% ipython --no-banner

In [1]: import numpy as np

In [2]: import numpy.linalg as la

In [3]: np.set_printoptions(precision=3, suppress=True, linewidth=200)

In [4]: M = np.array([[2, 1, 0, 3], [3, 3, 1, 0], [1, 0, 2, 2], [2, 0, 2, 2]])

In [5]: M[-1] = M[0] + -1 * M[1]

In [6]: print(M)
[[ 2  1  0  3]
 [ 3  3  1  0]
 [ 1  0  2  2]
 [-1 -2 -1  3]]

In [7]: U, sig, VT = la.svd(M)

In [8]: V = VT[:(sig > 1e-8).sum()]

In [9]: rng = np.random.default_rng(629)

In [10]: vec = M[0] + 2 * M[2] + rng.integers(2) * np.eye(4)[0]

In [11]: print(vec)
[5. 1. 4. 7.]

In [12]: print(np.round(la.norm(vec - V.T @ V @ vec), 3))
0.699

In [13]: print(V.T @ V)
[[ 0.512  0.464  0.073  0.171]
 [ 0.464  0.559 -0.07  -0.162]
 [ 0.073 -0.07   0.989 -0.026]
 [ 0.171 -0.162 -0.026  0.94 ]]

In [14]: print(np.diag(V.T @ V))
[0.512 0.559 0.989 0.94 ]

In [15]: X = np.load("case2.npy")

In [16]: print(X)
[[0 2 0 2 0 2]
 [3 2 3 2 3 2]
 [1 3 1 3 1 3]
 [0 2 0 2 0 2]
 [3 2 3 2 3 2]
 [1 3 1 3 1 3]]

In [17]: # row 3 repeats row 0

In [18]: W = np.array([[8, 8], [8, 4], [0, -1], [4, 0], [-3, 3], [0, 2]])

In [19]: beta = np.array([0, 0])

In [20]: H = np.maximum(X @ W + beta, 0)

In [21]: print(la.matrix_rank(H))
2

In [22]: print((H > 0).mean(axis=0))
[1. 1.]

In [23]: C = np.array([[-2, -3, -1], [2, 0, -1]])

In [24]: print((H @ C).round(6).argmax(axis=1))
[0 0 0 0 0 0]

In [25]: print(np.abs(np.diag(la.qr(X)[1])) > 1e-9)
[ True  True False False False False]

In [26]: print(np.round(X @ la.pinv(X) @ X, 3) + 0)
[[0. 2. 0. 2. 0. 2.]
 [3. 2. 3. 2. 3. 2.]
 [1. 3. 1. 3. 1. 3.]
 [0. 2. 0. 2. 0. 2.]
 [3. 2. 3. 2. 3. 2.]
 [1. 3. 1. 3. 1. 3.]]

In [27]: print(np.allclose(X[:-1].T @ la.lstsq(X[:-1].T, X[-1])[0], X[-1]))
True

In [28]: def softmax(z):
    ...:     e = np.exp(z - z.max(axis=-1, keepdims=True))
    ...:     return e / e.sum(axis=-1, keepdims=True)
    ...: 

In [29]: print(softmax(X[4]))
[0.244 0.09  0.244 0.09  0.244 0.09 ]

In [30]: print(softmax(X).sum(axis=1))
[1. 1. 1. 1. 1. 1.]

In [31]: scores = X @ X.T / np.sqrt(6)

In [32]: print(np.round(softmax(scores), 3) + 0)
[[0.037 0.037 0.426 0.037 0.037 0.426]
 [0.    0.496 0.004 0.    0.496 0.004]
 [0.003 0.113 0.384 0.003 0.113 0.384]
 [0.037 0.037 0.426 0.037 0.037 0.426]
 [0.    0.496 0.004 0.    0.496 0.004]
 [0.003 0.113 0.384 0.003 0.113 0.384]]

In [33]: print(softmax(scores)[4] @ X)
[2.985 2.007 2.985 2.007 2.985 2.007]

In [34]: T = np.stack([X, 4 * X, X[::-1]])

In [35]: print(la.det(T))
[0. 0. 0.]

In [36]: print(T.shape)
(3, 6, 6)

In [37]: P = np.triu(np.array([[-2, 0, 3, -2], [2, -3, 0, -1], [-3, 2, 2, 2], [-1, -1, 1, -3]]), 1) + np.eye(4)

In [38]: M2 = P @ M @ la.inv(P)

In [39]: print(P @ M - M @ P)
[[ 5.  4.  2.  5.]
 [ 1.  2. -8.  4.]
 [-2. -4. -5.  4.]
 [ 0.  0.  3. -2.]]

In [40]: print(M2)
[[  7.   5. -13.  48.]
 [  4.   5. -10.  30.]
 [ -1.  -4.   3.  -4.]
 [ -1.  -2.   2.  -5.]]

In [41]: print(la.matrix_rank(M2))
3

In [42]: u = np.array([4, 0, -4])

In [43]: g = np.array([-1, 2])

In [44]: feats = np.outer(u, g)

In [45]: print(feats)
[[-4  8]
 [ 0  0]
 [ 4 -8]]

In [46]: print(la.lstsq(feats[:-1].T, feats[-1])[2])
1

In [47]: print(feats @ la.pinv(feats) @ feats)
[[-4.  8.]
 [ 0.  0.]
 [ 4. -8.]]

In [48]: u = np.array([4, -1, -1])

In [49]: print(np.array([np.convolve(row, u, "same") for row in feats]))
[[-16  36  -4]
 [  0   0   0]
 [ 16 -36   4]]

In [50]: print(np.polyval(u, feats[1]))
[-1 -1]

In [51]: print(np.correlate(feats[1], feats[0], "full"))
[0 0 0]

In [52]: print(np.convolve(feats[1], u))
[0 0 0 0]

In [53]: M2 = feats[0, 0] * feats[1:] - np.outer(feats[1:, 0], feats[0])

In [54]: print(M2)
[[0 0]
 [0 0]]

In [55]: print(feats[:, 0] / feats[0, 0])
[ 1. -0. -1.]

In [56]: print(la.matrix_rank(M2), la.matrix_rank(feats))
0 1

In [57]: U, sig, VT = la.svd(feats)

In [58]: V = VT[:(sig > 1e-8).sum()]

In [59]: vec = feats[2] + -3 * feats[0] + rng.integers(2) * np.eye(2)[0]

In [60]: print(vec)
[ 17. -32.]

In [61]: print(V.T @ V)
[[ 0.2 -0.4]
 [-0.4  0.8]]

In [62]: print(np.diag(V.T @ V))
[0.2 0.8]

In [63]: print(np.allclose(V.T @ V @ vec, vec))
False

In [64]: M2 = np.array([[2, 0, 0], [5, 2, 2]])

In [65]: print(np.einsum("ij->j", feats))
[0 0]

In [66]: print(np.einsum("ik,kj->ij", feats, M2))
[[ 32  16  16]
 [  0   0   0]
 [-32 -16 -16]]

In [67]: print(np.einsum("ij,ij->i", feats, feats))
[80  0 80]

In [68]: E = np.load("data.npy")

In [69]: print(E)
[[-0.2 -0.9 -2.2  1.9]
 [ 1.3 -0.9  0.4  1.2]
 [ 0.5  1.2  0.1  0. ]
 [ 2.1  1.8 -0.6  3.9]
 [ 1.6 -0.2  0.8 -0.5]
 [-1.1 -0.3 -0.5 -0.7]
 [-1.1 -0.1  2.5 -1.2]
 [ 1.2  0.5  2.4  0.2]
 [-0.9  0.   0.5  0.3]
 [-0.2  0.8 -1.4  0. ]]

In [70]: print(softmax(E).sum(axis=1))
[1. 1. 1. 1. 1. 1. 1. 1. 1. 1.]

In [71]: print(softmax(E[9] + 3))
[0.191 0.519 0.057 0.233]

In [72]: scores = E @ E.T / np.sqrt(4)

In [73]: print(softmax(scores)[9] @ E)
[ 0.258  0.375 -0.878  1.074]

In [74]: print(softmax(scores).round(6).argmax(axis=1))
[0 3 3 3 7 5 6 7 6 9]

In [75]: M2 = E / la.norm(E, axis=1, keepdims=True)

In [76]: gram = M2 @ M2.T

In [77]: print(la.norm(M2, axis=1))
[1. 1. 1. 1. 1. 1. 1. 1. 1. 1.]

In [78]: print((np.abs(gram) > 0.9).astype(int))
[[1 0 0 0 0 0 0 0 0 0]
 [0 1 0 0 0 0 0 0 0 0]
 [0 0 1 0 0 0 0 0 0 0]
 [0 0 0 1 0 0 0 0 0 0]
 [0 0 0 0 1 0 0 0 0 0]
 [0 0 0 0 0 1 0 0 0 0]
 [0 0 0 0 0 0 1 0 0 0]
 [0 0 0 0 0 0 0 1 0 0]
 [0 0 0 0 0 0 0 0 1 0]
 [0 0 0 0 0 0 0 0 0 1]]

In [79]: print(np.argwhere(np.triu(np.abs(gram) > 0.95, 1)))
[]

In [80]: vec = np.array([4, 1, 0, 4])

In [81]: rhs = E @ vec

In [82]: print(np.round(la.lstsq(E, rhs)[0], 3) + 0)
[4. 1. 0. 4.]

In [83]: print(rhs)
[ 5.9  9.1  3.2 25.8  4.2 -7.5 -9.3  6.1 -2.4  0. ]

In [84]: rhs = rhs + 0.1 * rng.normal(size=10)

In [85]: print(rhs)
[ 5.951  9.061  3.456 25.899  4.382 -7.533 -9.31   6.287 -2.334 -0.096]

In [86]: beta, *_ = la.lstsq(E, rhs)

In [87]: print([round(float(la.norm(la.solve(E.T @ E + lam * np.eye(4), E.T @ rhs))), 2) for lam in (0, 1, 10, 100)])
[5.78, 5.58, 4.3, 1.35]

In [88]: W0 = np.load("block16.npy")

In [89]: print(W0)
[[-1.899 -7.082 -5.768]
 [ 1.817 -8.014 -5.643]
 [ 0.347 -5.196 -5.9  ]
 [-0.655 -4.65  -4.424]
 [-0.836 -7.114 -6.227]
 [-0.456 -5.538 -5.504]
 [ 0.926 -6.1   -5.946]
 [-1.168 -6.057 -6.053]
 [-0.271 -5.652 -6.699]
 [-0.3   -4.007 -7.544]
 [-0.173 -7.316 -5.63 ]
 [-0.037 -4.351 -8.358]
 [ 0.457 -6.627 -4.548]
 [-0.852 -5.663 -6.075]
 [ 0.074 -6.494 -5.991]
 [-1.883 -4.995 -6.333]
 [-1.381 -3.678 -7.073]
 [ 0.062 -8.182 -5.415]
 [ 0.983 -5.433 -5.957]]

In [90]: C = W0[[16, 5]].astype(float)

In [91]: for _ in range(7):
    ...:     z = la.norm(W0[:, None] - C, axis=-1).argmin(axis=1)
    ...:     C = np.array([W0[z == j].mean(axis=0) for j in range(2)])
    ...: 

In [92]: print(z)
[1 1 1 1 1 1 1 1 1 0 1 0 1 1 1 0 0 1 1]

In [93]: print(C[1] - C[0])
[ 0.791 -2.083  1.608]

In [94]: print(np.bincount(z))
[ 4 15]

In [95]: z = W0[:, 1] > np.median(W0[:, 1])

In [96]: u = W0[z].mean(axis=0) - W0[~z].mean(axis=0)

In [97]: print(np.round((((W0 - W0.mean(axis=0)) @ u > 0) == z).mean(), 3))
0.947

In [98]: print(((W0 - W0.mean(axis=0)) @ u > 0).astype(int))
[0 0 1 1 0 1 0 0 1 1 0 1 0 1 0 1 1 0 1]

In [99]: print(np.argsort(-np.abs(u).round(6), kind="stable"))
[1 2 0]

In [100]: print(u)
[-0.247  2.032 -0.692]

In [101]: P = W0 @ la.solve(W0.T @ W0, W0.T)

In [102]: print(np.allclose(P @ P, P))
True

In [103]: print(P @ W0[:, 1])
[-7.082 -8.014 -5.196 -4.65  -7.114 -5.538 -6.1   -6.057 -5.652 -4.007 -7.316 -4.351 -6.627 -5.663 -6.494 -4.995 -3.678 -8.182 -5.433]

In [104]: print(np.round(la.eigvalsh(P), 3) + 0)
[0. 0. 0. 0. 0. 0. 0. 0. 0. 0. 0. 0. 0. 0. 0. 0. 1. 1. 1.]

In [105]: z = rng.permutation(3)

In [106]: M2 = W0[:, z] * rng.choice([-1, 1], 3)

In [107]: print(M2)
[[-5.768 -7.082 -1.899]
 [-5.643 -8.014  1.817]
 [-5.9   -5.196  0.347]
 [-4.424 -4.65  -0.655]
 [-6.227 -7.114 -0.836]
 [-5.504 -5.538 -0.456]
 [-5.946 -6.1    0.926]
 [-6.053 -6.057 -1.168]
 [-6.699 -5.652 -0.271]
 [-7.544 -4.007 -0.3  ]
 [-5.63  -7.316 -0.173]
 [-8.358 -4.351 -0.037]
 [-4.548 -6.627  0.457]
 [-6.075 -5.663 -0.852]
 [-5.991 -6.494  0.074]
 [-6.333 -4.995 -1.883]
 [-7.073 -3.678 -1.381]
 [-5.415 -8.182  0.062]
 [-5.957 -5.433  0.983]]

In [108]: U, _, VT = la.svd(W0.T @ M2)

In [109]: print(np.round(la.lstsq(W0, M2)[0], 3) + 0)
[[0. 0. 1.]
 [0. 1. 0.]
 [1. 0. 0.]]
